In [1]: import numpy as np

In [2]: np.set_printoptions(precision=2, suppress=True, linewidth=160, floatmode="fixed")

In [3]: E = np.load("x.npy")

In [4]: E
Out[4]: 
array([[0, 0, 0, 0, 0, 0, 0, 0],
       [0, 0, 0, 0, 0, 0, 0, 0],
       [0, 0, 0, 0, 0, 2, 0, 0],
       [0, 0, 0, 0, 3, 0, 0, 0],
       [0, 0, 0, 0, 0, 0, 0, 0],
       [0, 3, 0, 0, 0, 0, 0, 0],
       [0, 0, 0, 0, 0, 0, 0, 2],
       [0, 0, 3, 0, 0, 0, 0, 0]])

In [5]: E @ np.linalg.pinv(E) @ E
Out[5]: 
array([[0.00, 0.00, 0.00, 0.00, 0.00, 0.00, 0.00, 0.00],
       [0.00, 0.00, 0.00, 0.00, 0.00, 0.00, 0.00, 0.00],
       [0.00, 0.00, 0.00, 0.00, 0.00, 2.00, 0.00, 0.00],
       [0.00, 0.00, 0.00, 0.00, 3.00, 0.00, 0.00, 0.00],
       [0.00, 0.00, 0.00, 0.00, 0.00, 0.00, 0.00, 0.00],
       [0.00, 3.00, 0.00, 0.00, 0.00, 0.00, 0.00, 0.00],
       [0.00, 0.00, 0.00, 0.00, 0.00, 0.00, 0.00, 2.00],
       [0.00, 0.00, 3.00, 0.00, 0.00, 0.00, 0.00, 0.00]])

In [6]: np.unique(E.round(6), axis=0).shape
Out[6]: (6, 8)

In [7]: np.round(np.trace(np.linalg.pinv(E) @ E), 2)
Out[7]: np.float64(5.0)

In [8]: np.abs(np.diag(np.linalg.qr(E)[1])) > 1e-9
Out[8]: array([False,  True,  True, False, False,  True, False, False])

In [9]: def softmax(z):
   ...:     e = np.exp(z - z.max(axis=-1, keepdims=True))
   ...:     return e / e.sum(axis=-1, keepdims=True)
   ...: 

In [10]: softmax(E[0])
Out[10]: array([0.12, 0.12, 0.12, 0.12, 0.12, 0.12, 0.12, 0.12])

In [11]: softmax(10 * E[0])
Out[11]: array([0.12, 0.12, 0.12, 0.12, 0.12, 0.12, 0.12, 0.12])

In [12]: scores = E @ E.T / np.sqrt(8)

In [13]: softmax(scores)
Out[13]: 
array([[0.12, 0.12, 0.12, 0.12, 0.12, 0.12, 0.12, 0.12],
       [0.12, 0.12, 0.12, 0.12, 0.12, 0.12, 0.12, 0.12],
       [0.09, 0.09, 0.37, 0.09, 0.09, 0.09, 0.09, 0.09],
       [0.03, 0.03, 0.03, 0.77, 0.03, 0.03, 0.03, 0.03],
       [0.12, 0.12, 0.12, 0.12, 0.12, 0.12, 0.12, 0.12],
       [0.03, 0.03, 0.03, 0.03, 0.03, 0.77, 0.03, 0.03],
       [0.09, 0.09, 0.09, 0.09, 0.09, 0.09, 0.37, 0.09],
       [0.03, 0.03, 0.03, 0.03, 0.03, 0.03, 0.03, 0.77]])

In [14]: softmax(scores)[0] @ E
Out[14]: array([0.00, 0.38, 0.38, 0.00, 0.38, 0.25, 0.00, 0.25])

In [15]: softmax(scores + np.triu(np.full(scores.shape, -np.inf), 1))
Out[15]: 
array([[1.00, 0.00, 0.00, 0.00, 0.00, 0.00, 0.00, 0.00],
       [0.50, 0.50, 0.00, 0.00, 0.00, 0.00, 0.00, 0.00],
       [0.16, 0.16, 0.67, 0.00, 0.00, 0.00, 0.00, 0.00],
       [0.04, 0.04, 0.04, 0.89, 0.00, 0.00, 0.00, 0.00],
       [0.20, 0.20, 0.20, 0.20, 0.20, 0.00, 0.00, 0.00],
       [0.03, 0.03, 0.03, 0.03, 0.03, 0.83, 0.00, 0.00],
       [0.10, 0.10, 0.10, 0.10, 0.10, 0.10, 0.41, 0.00],
       [0.03, 0.03, 0.03, 0.03, 0.03, 0.03, 0.03, 0.77]])
